>>> import numpy as np
>>> from numpy import linalg as LA
>>> np.set_printoptions(precision=2, suppress=True, linewidth=120, floatmode="fixed")
>>> def tidy(a):
...     return np.round(a, 2) + 0
... 
>>> A2 = np.array([[-1, -7, 6, -4, -7, 7, -4, 1, 6, 6],
...     [-6, 8, -8, -6, -9, 9, -9, -9, 0, -3],
...     [-9, -8, -5, 2, -4, -5, 8, 3, -8, 8],
...     [6, -9, 1, 1, 7, 8, -2, -9, 8, -8],
...     [9, 3, 0, -5, 9, 4, -9, 8, 5, 8],
...     [-4, 5, -4, -8, 5, -8, 5, -1, -8, 8],
...     [9, -2, 7, -3, 0, 9, -2, 3, -1, -3],
...     [2, 3, 8, 1, 6, -6, -3, 5, 0, -4],
...     [-2, 5, 7, 9, 4, 4, 0, 0, -2, -4],
...     [-4, -9, -9, 6, 9, 0, 1, -1, 0, 9]])
>>> A2[-1] = A2[0]
>>> feats = A2 + 0.1 * np.eye(10)
>>> print(feats)
[[-0.90 -7.00  6.00 -4.00 -7.00  7.00 -4.00  1.00  6.00  6.00]
 [-6.00  8.10 -8.00 -6.00 -9.00  9.00 -9.00 -9.00  0.00 -3.00]
 [-9.00 -8.00 -4.90  2.00 -4.00 -5.00  8.00  3.00 -8.00  8.00]
 [ 6.00 -9.00  1.00  1.10  7.00  8.00 -2.00 -9.00  8.00 -8.00]
 [ 9.00  3.00  0.00 -5.00  9.10  4.00 -9.00  8.00  5.00  8.00]
 [-4.00  5.00 -4.00 -8.00  5.00 -7.90  5.00 -1.00 -8.00  8.00]
 [ 9.00 -2.00  7.00 -3.00  0.00  9.00 -1.90  3.00 -1.00 -3.00]
 [ 2.00  3.00  8.00  1.00  6.00 -6.00 -3.00  5.10  0.00 -4.00]
 [-2.00  5.00  7.00  9.00  4.00  4.00  0.00  0.00 -1.90 -4.00]
 [-1.00 -7.00  6.00 -4.00 -7.00  7.00 -4.00  1.00  6.00  6.10]]
>>> left, sig, Vt = LA.svd(feats)
>>> print(tidy(sig))
[33.51 26.99 23.79 21.87 15.99 10.17  9.48  8.74  4.61  0.01]
>>> A2 = left[:, :9] @ np.diag(sig[:9]) @ Vt[:9]
>>> print(tidy(LA.norm(feats - A2) / LA.norm(feats)))
0.0
>>> print(LA.matrix_rank(feats, rtol=0.05))
9
>>> print(tidy(A2))
[[-0.90 -7.00  6.00 -4.00 -7.00  7.00 -4.00  1.00  6.00  6.00]
 [-6.00  8.10 -8.00 -6.00 -9.00  9.00 -9.00 -9.00  0.00 -3.00]
 [-9.00 -8.00 -4.90  2.00 -4.00 -5.00  8.00  3.00 -8.00  8.00]
 [ 6.00 -9.00  1.00  1.10  7.00  8.00 -2.00 -9.00  8.00 -8.00]
 [ 9.00  3.00  0.00 -5.00  9.10  4.00 -9.00  8.00  5.00  8.00]
 [-4.00  5.00 -4.00 -8.00  5.00 -7.90  5.00 -1.00 -8.00  8.00]
 [ 9.00 -2.00  7.00 -3.00  0.00  9.00 -1.90  3.00 -1.00 -3.00]
 [ 2.00  3.00  8.00  1.00  6.00 -6.00 -3.00  5.10  0.00 -4.00]
 [-2.00  5.00  7.00  9.00  4.00  4.00  0.00  0.00 -1.90 -4.00]
 [-1.00 -7.00  6.00 -4.00 -7.00  7.00 -4.00  1.00  6.00  6.10]]
>>> print(LA.matrix_rank(A2))
9
>>> print(tidy(LA.norm(feats - A2, 2)), tidy(sig[9]))
0.01 0.01
>>> print(tidy(np.abs(feats - A2).max()))
0.0
>>> print(tidy(LA.norm(feats, 2) / LA.norm(feats)))
0.57
>>> print(np.argsort(-LA.norm(feats, axis=0).round(6), kind="stable")[:3])
[5 4 1]
>>> u = np.array([3, -5, -1, -4, -3, 0])
>>> A = u[np.abs(np.subtract.outer(np.arange(6), np.arange(6)))]
>>> print(A)
[[ 3 -5 -1 -4 -3  0]
 [-5  3 -5 -1 -4 -3]
 [-1 -5  3 -5 -1 -4]
 [-4 -1 -5  3 -5 -1]
 [-3 -4 -1 -5  3 -5]
 [ 0 -3 -4 -1 -5  3]]
>>> print([round(float(LA.det(A[:i, :i])), 2) + 0 for i in range(1, 7)])
[3.0, -16.0, -176.0, -1360.0, -9821.0, -31317.0]
>>> print(tidy(LA.eigvalsh(A).min()))
-12.86
>>> def softmax(z):
...     e = np.exp(z - z.max(axis=-1, keepdims=True))
...     return e / e.sum(axis=-1, keepdims=True)
... 
>>> print(tidy(softmax(A[2] + -3)))
[0.02 0.00 0.96 0.00 0.02 0.00]
>>> print(tidy(softmax(10 * A[2])))
[0.00 0.00 1.00 0.00 0.00 0.00]
>>> att = A @ A.T / np.sqrt(6)
>>> print(tidy(softmax(att + np.triu(np.full(att.shape, -np.inf), 1))))
[[1.00 0.00 0.00 0.00 0.00 0.00]
 [0.00 1.00 0.00 0.00 0.00 0.00]
 [0.00 0.00 1.00 0.00 0.00 0.00]
 [0.00 0.00 0.00 1.00 0.00 0.00]
 [0.00 0.00 0.00 0.00 1.00 0.00]
 [0.00 0.00 0.00 0.00 0.00 1.00]]
>>> E = np.load("sample3.npy")
>>> print(E)
[[ 7.00  0.00  4.00  2.00 -4.00]
 [ 0.00  3.00  0.00  0.00  0.00]
 [ 4.00  0.00  7.00  2.00 -4.00]
 [ 2.00  0.00  2.00  4.00 -2.00]
 [-4.00  0.00 -4.00 -2.00  7.00]]
>>> T = np.stack([E, -2 * E, E[::-1]])
>>> print(LA.matrix_rank(T))
[5 5 5]
>>> print(T.sum(axis=0))
[[-11.00   0.00  -8.00  -4.00  11.00]
 [  2.00  -3.00   2.00   4.00  -2.00]
 [  0.00   0.00   0.00   0.00   0.00]
 [ -2.00   3.00  -2.00  -4.00   2.00]
 [ 11.00   0.00   8.00   4.00 -11.00]]
>>> data = np.array([[-3, 0, 0, 0, 0, 0, 0, 0],
...     [0, -1, 0, 0, 0, 0, 0, 0],
...     [0, 0, -3, 0, 0, 0, 0, 0],
...     [0, 0, 0, -1, 0, 0, 0, 0],
...     [0, 0, 0, 0, 3, 0, 0, 0],
...     [0, 0, 0, 0, 0, 3, 0, 0],
...     [0, 0, 0, 0, 0, 0, -2, 0],
...     [0, 0, 0, 0, 0, 0, 0, -3]])
>>> print(data)
[[-3  0  0  0  0  0  0  0]
 [ 0 -1  0  0  0  0  0  0]
 [ 0  0 -3  0  0  0  0  0]
 [ 0  0  0 -1  0  0  0  0]
 [ 0  0  0  0  3  0  0  0]
 [ 0  0  0  0  0  3  0  0]
 [ 0  0  0  0  0  0 -2  0]
 [ 0  0  0  0  0  0  0 -3]]
>>> print(tidy(LA.svd(data, compute_uv=False)))
[3.00 3.00 3.00 3.00 3.00 2.00 1.00 1.00]
>>> print(data @ data.T)
[[9 0 0 0 0 0 0 0]
 [0 1 0 0 0 0 0 0]
 [0 0 9 0 0 0 0 0]
 [0 0 0 1 0 0 0 0]
 [0 0 0 0 9 0 0 0]
 [0 0 0 0 0 9 0 0]
 [0 0 0 0 0 0 4 0]
 [0 0 0 0 0 0 0 9]]
